$ python -q
>>> import numpy as np
>>> from numpy import linalg as LA
>>> np.set_printoptions(precision=2, suppress=True, linewidth=100)
>>> X = np.array([[0, 0, 0, 0], [-2, -1, -2, -1], [0, 0, 0, 0], [-2, -1, -2, -1]])
>>> X
array([[ 0,  0,  0,  0],
       [-2, -1, -2, -1],
       [ 0,  0,  0,  0],
       [-2, -1, -2, -1]])
>>> def softmax(z):
...     e = np.exp(z - z.max(axis=-1, keepdims=True))
...     return e / e.sum(axis=-1, keepdims=True)
... 
>>> softmax(X).sum(axis=1)
array([1., 1., 1., 1.])
>>> softmax(X[0] + 4)
array([0.25, 0.25, 0.25, 0.25])
>>> softmax(X[0])
array([0.25, 0.25, 0.25, 0.25])
>>> att = X @ X.T / np.sqrt(4)
>>> softmax(att)[0] @ X
array([-1. , -0.5, -1. , -0.5])
>>> np.round(softmax(att), 2) + 0
array([[0.25, 0.25, 0.25, 0.25],
       [0.  , 0.5 , 0.  , 0.5 ],
       [0.25, 0.25, 0.25, 0.25],
       [0.  , 0.5 , 0.  , 0.5 ]])
>>> softmax(att).round(6).argmax(axis=1)
array([0, 1, 0, 1])
>>> U, sig, Vh = LA.svd(X)
>>> np.argmax(sig[:-1] / (sig[1:] + 1e-6)) + 1
np.int64(1)
>>> sig.round(2) + 0
array([4.47, 0.  , 0.  , 0.  ])
>>> B = U[:, :1] @ np.diag(sig[:1]) @ Vh[:1]
>>> LA.matrix_rank(B)
np.int64(1)
>>> LA.matrix_rank(X, rtol=0.05)
np.int64(1)
>>> np.allclose(X[:-1].T @ LA.lstsq(X[:-1].T, X[-1])[0], X[-1])
True
>>> LA.lstsq(X[:-1].T, X[-1])[2]
np.int32(1)
>>> np.unique(X.round(6), axis=0).shape
(2, 4)
>>> X @ LA.pinv(X) @ X
array([[ 0.,  0.,  0.,  0.],
       [-2., -1., -2., -1.],
       [ 0.,  0.,  0.,  0.],
       [-2., -1., -2., -1.]])
>>> r = LA.matrix_rank(X)
>>> r
np.int64(1)
>>> null = LA.svd(X)[2][r:].T
>>> [int(LA.matrix_rank(X[:, :j + 1])) for j in range(4)]
[1, 1, 1, 1]
>>> [int(LA.matrix_rank(X[:i])) for i in range(1, len(X) + 1)]
[0, 1, 1, 1]
>>> null.shape
(4, 3)
>>> null @ null.T
array([[ 0.6, -0.2, -0.4, -0.2],
       [-0.2,  0.9, -0.2, -0.1],
       [-0.4, -0.2,  0.6, -0.2],
       [-0.2, -0.1, -0.2,  0.9]])
>>> E = np.load("a.npy")
>>> E
array([[ 3., -2.,  0.],
       [-2.,  0., -2.],
       [ 0., -2.,  6.]])
>>> LA.eigvals(E)
array([-1.44,  3.73,  6.71])
>>> round(float(LA.det(E[::-1])), 2)
36.0
>>> np.poly(E)
array([ 1., -9., 10., 36.])
>>> round(float(LA.det(2 * E)), 2), round(float(LA.det(E)), 2)
(-288.0, -36.0)
>>> w, vecs = LA.eigh(E)
>>> np.abs(vecs[:, -1])
array([0.18, 0.33, 0.93])
>>> np.unique(w.round(6) + 0, return_counts=True)[1]
array([1, 1, 1])
>>> (w > 1e-8).sum(), (w < -1e-8).sum()
(np.int64(2), np.int64(1))
>>> np.round(vecs.T @ E @ vecs, 2) + 0
array([[-1.44,  0.  ,  0.  ],
       [ 0.  ,  3.73,  0.  ],
       [ 0.  ,  0.  ,  6.71]])
>>> LA.svd(E, compute_uv=False)
array([6.71, 3.73, 1.44])
>>> w.sum(), np.trace(E)
(np.float64(9.0), np.float64(9.0))
>>> w, vecs = LA.eig(E)
>>> np.sort(LA.eigvals(E.T))
array([-1.44,  3.73,  6.71])
>>> w
array([-1.44,  3.73,  6.71])
>>> np.sort(LA.eigvals(LA.inv(E)))
array([-0.69,  0.15,  0.27])
>>> np.sort(LA.eigvals(E @ E))
array([ 2.07, 13.9 , 45.03])
>>> feats = np.load("x.npy")
>>> feats
array([[-6,  4,  3],
       [ 8,  5,  0],
       [ 7, -1,  6],
       [ 8,  5,  0]])
>>> B = np.array([[2, 1], [2, 1]])
>>> C = np.kron(B, feats)
>>> LA.matrix_rank(C)
np.int64(3)
>>> x = np.array([4, 2, 2])
>>> a = np.maximum(feats @ x, 0)
>>> a
array([ 0, 42, 38, 42])
>>> np.flatnonzero(a > 1e-9)
array([1, 2, 3])
>>> np.tanh(feats @ x)
array([-1.,  1.,  1.,  1.])
>>> np.maximum(feats @ x, 0) - np.maximum(-feats @ x, 0)
array([-10,  42,  38,  42])
>>> B = E / np.sqrt((E ** 2).mean(axis=1, keepdims=True))
>>> LA.norm(B, axis=1)
array([1.73, 1.73, 1.73])
>>> LA.matrix_rank(B) == LA.matrix_rank(E)
np.True_
>>> B[1]
array([-1.22,  0.  , -1.22])
>>> x = np.array([2, 2, 0])
>>> y = feats @ x
>>> np.round(LA.lstsq(feats, y)[0], 2) + 0
array([2., 2., 0.])
>>> y
array([-4, 26, 12, 26])
>>> np.round(LA.pinv(feats) @ feats, 2) + 0
array([[1., 0., 0.],
       [0., 1., 0.],
       [0., 0., 1.]])
>>> rng = np.random.default_rng(609)
>>> y = y + 0.3 * rng.normal(size=4)
>>> y
array([-3.76, 25.95, 12.49, 25.58])
>>> c, *_ = LA.lstsq(feats, y)
>>> np.round(feats.T @ (y - feats @ c), 2) + 0
array([0., 0., 0.])
>>> c
array([1.99, 1.97, 0.09])
>>> c.round()
array([2., 2., 0.])
>>> [round(float(LA.norm(LA.solve(feats.T @ feats + lam * np.eye(3), feats.T @ y))), 2) for lam in (0, 1, 10, 100)]
[2.8, 2.78, 2.61, 1.78]
>>> m1 = np.load("test7.npy")
>>> m1
array([[ 7.33, -5.23, -2.54],
       [ 6.53, -4.33, -1.03],
       [ 4.49, -2.26,  1.45],
       [ 3.81, -1.66,  1.83],
       [ 3.12, -1.09,  2.  ],
       [ 2.66, -0.75,  1.97],
       [ 2.34, -0.54,  1.89],
       [ 1.95, -0.31,  1.73],
       [ 1.67, -0.17,  1.56],
       [ 1.38, -0.05,  1.35],
       [ 0.95,  0.08,  0.98],
       [ 0.37,  0.11,  0.38],
       [ 0.22,  0.08,  0.23],
       [-0.71, -0.9 , -0.3 ],
       [-0.77, -1.06, -0.22],
       [-0.95, -2.  ,  0.61],
       [-0.95, -2.01,  0.63],
       [-0.98, -2.36,  1.06],
       [-0.99, -3.64,  3.1 ],
       [-0.97, -3.96,  3.7 ],
       [-0.87, -5.08,  6.06],
       [-0.85, -5.2 ,  6.33],
       [-0.56, -7.22, 11.48],
       [-0.24, -8.87, 16.35],
       [-0.1 , -9.56, 18.55]])
>>> dist = LA.norm(m1[:, None] - m1[None], axis=-1)
>>> dist[:5, :5]
array([[0.  , 1.93, 5.73, 6.65, 7.45],
       [1.93, 0.  , 3.82, 4.77, 5.6 ],
       [5.73, 3.82, 0.  , 0.98, 1.88],
       [6.65, 4.77, 0.98, 0.  , 0.91],
       [7.45, 5.6 , 1.88, 0.91, 0.  ]])
>>> dist.mean(axis=1).argmax()
np.int64(24)
>>> np.flatnonzero(dist[1] < dist.mean() / 2)
array([0, 1])
>>> LA.matrix_rank(dist ** 2)
np.int64(5)
>>> (dist + 1e9 * np.eye(25)).round(6).argmin(axis=1)
array([ 1,  0,  3,  4,  5,  6,  5,  8,  7,  8,  9, 12, 11, 14, 13, 16, 15, 16, 19, 18, 21, 20, 23,
       24, 23])
>>> round(float(LA.norm(m1[0], 1)), 2), round(float(LA.norm(m1[0], np.inf)), 2)
(15.1, 7.33)
>>> LA.norm(m1, axis=1).argmax()
np.int64(24)
>>> LA.norm(m1, axis=0)
array([13.06, 19.38, 29.63])
>>> round(float(LA.norm(m1, 1)), 2), round(float(LA.norm(m1, np.inf)), 2)
(87.33, 28.21)
>>> round(float(LA.norm(m1, 2)), 2)
34.36
>>> round(float(m1[0] @ m1[23]), 2)
3.1
>>> Ac = m1 - m1.mean(axis=0)
>>> vecs = LA.svd(Ac)[2][:1]
>>> B = Ac - Ac @ vecs.T @ vecs
>>> np.cov(Ac @ vecs.T, rowvar=False)
array(32.48)
>>> np.diag(vecs.T @ vecs)
array([0.03, 0.18, 0.79])
>>> (Ac @ vecs.T).std(axis=0)
array([5.58])
>>> idx = rng.permutation(3)
>>> B = m1[:, idx] * rng.choice([-1, 1], 3)
>>> B
array([[  2.54,   5.23,  -7.33],
       [  1.03,   4.33,  -6.53],
       [ -1.45,   2.26,  -4.49],
       [ -1.83,   1.66,  -3.81],
       [ -2.  ,   1.09,  -3.12],
       [ -1.97,   0.75,  -2.66],
       [ -1.89,   0.54,  -2.34],
       [ -1.73,   0.31,  -1.95],
       [ -1.56,   0.17,  -1.67],
       [ -1.35,   0.05,  -1.38],
       [ -0.98,  -0.08,  -0.95],
       [ -0.38,  -0.11,  -0.37],
       [ -0.23,  -0.08,  -0.22],
       [  0.3 ,   0.9 ,   0.71],
       [  0.22,   1.06,   0.77],
       [ -0.61,   2.  ,   0.95],
       [ -0.63,   2.01,   0.95],
       [ -1.06,   2.36,   0.98],
       [ -3.1 ,   3.64,   0.99],
       [ -3.7 ,   3.96,   0.97],
       [ -6.06,   5.08,   0.87],
       [ -6.33,   5.2 ,   0.85],
       [-11.48,   7.22,   0.56],
       [-16.35,   8.87,   0.24],
       [-18.55,   9.56,   0.1 ]])
>>> U, _, Vh = LA.svd(m1.T @ B)
>>> np.round(U @ Vh, 2) + 0
array([[ 0.,  0., -1.],
       [ 0., -1.,  0.],
       [-1.,  0.,  0.]])
>>> arr = np.load("sample7.npy")
>>> arr
array([[ 0.11,  0.89,  2.86],
       [ 0.26, -2.73, -1.21],
       [ 0.33,  2.98,  0.07],
       [ 0.46,  2.86, -0.77],
       [-0.54,  2.8 , -0.94],
       [-0.52,  1.94, -2.23],
       [ 2.18,  0.84, -1.89],
       [-1.79, -0.18, -2.4 ],
       [ 1.95,  1.14, -1.98],
       [-0.58,  2.33,  1.8 ],
       [-2.71, -0.32,  1.25],
       [ 2.48, -1.32, -1.05],
       [-2.52,  1.16,  1.15],
       [ 1.13,  2.15, -1.76],
       [ 1.16, -2.77,  0.04]])
>>> Ac = (arr - arr.mean(axis=0)) / arr.std(axis=0)
>>> Ac.std(axis=0)
array([1., 1., 1.])
>>> np.argwhere(np.abs(Ac) > 2)
array([[0, 2]])
>>> c = LA.lstsq(np.delete(Ac, 2, axis=1), Ac[:, 2])[0]
>>> round(1 - np.var(Ac[:, 2] - np.delete(Ac, 2, axis=1) @ c), 2)
np.float64(0.14)
>>> C = arr[[1, 8]].astype(float)
>>> for _ in range(7):
...     idx = LA.norm(arr[:, None] - C, axis=-1).argmin(axis=1)
...     C = np.array([arr[idx == j].mean(axis=0) for j in range(2)])
... 
>>> idx
array([1, 0, 1, 1, 1, 1, 1, 0, 1, 1, 0, 0, 0, 1, 0])
>>> C
array([[-0.52, -1.03, -0.37],
       [ 0.5 ,  1.99, -0.54]])
>>> C[1] - C[0]
array([ 1.02,  3.02, -0.17])
>>> np.bincount(idx)
array([6, 9])
